>>> import numpy as np
>>> np.set_printoptions(precision=3, suppress=True, linewidth=160, sign=" ")
>>> data = np.load("mat.npy")
>>> data
array([[ 2, -5,  4, -4],
       [ 1, -6,  3, -5],
       [ 2, -5,  4, -4],
       [ 0, -7,  2, -6],
       [ 0, -7,  2, -6],
       [ 2, -5,  4, -4],
       [ 1, -6,  3, -5],
       [-1, -8,  1, -7],
       [-1, -8,  1, -7],
       [ 0, -7,  2, -6],
       [-1, -8,  1, -7]])
>>> d = np.linalg.norm(data[:, None] - data[None], axis=-1)
>>> d[:5, :5]
array([[ 0.,  2.,  0.,  4.,  4.],
       [ 2.,  0.,  2.,  2.,  2.],
       [ 0.,  2.,  0.,  4.,  4.],
       [ 4.,  2.,  4.,  0.,  0.],
       [ 4.,  2.,  4.,  0.,  0.]])
>>> np.linalg.norm(data, axis=1)
array([  7.81 ,   8.426,   7.81 ,   9.434,   9.434,   7.81 ,   8.426,  10.724,  10.724,   9.434,  10.724])
>>> np.linalg.norm(data - data.mean(axis=0), axis=1)
array([ 3.091,  1.091,  3.091,  0.909,  0.909,  3.091,  1.091,  2.909,  2.909,  0.909,  2.909])
>>> np.flatnonzero(d[7] < d.mean() / 2)
array([  7,   8,  10])
>>> d.mean(axis=1).argmax()
np.int64(0)
>>> print(d[7])
[ 6.  4.  6.  2.  2.  6.  4.  0.  0.  2.  0.]
>>> d[7].round(6).argsort(kind="stable")[:4]
array([  7,   8,  10,   3])
>>> np.linalg.matrix_rank(d ** 2)
np.int64(3)
>>> Ac = data - data.mean(axis=0)
>>> evecs = np.linalg.svd(Ac)[2][:2]
>>> B = Ac - Ac @ evecs.T @ evecs
>>> print(np.linalg.norm(B, axis=1).round(6).argmax())
0
>>> round(float(np.linalg.norm(B) / np.linalg.norm(Ac)), 3)
0.0
>>> np.round(B.std(axis=0), 3) + 0
array([ 0.,  0.,  0.,  0.])
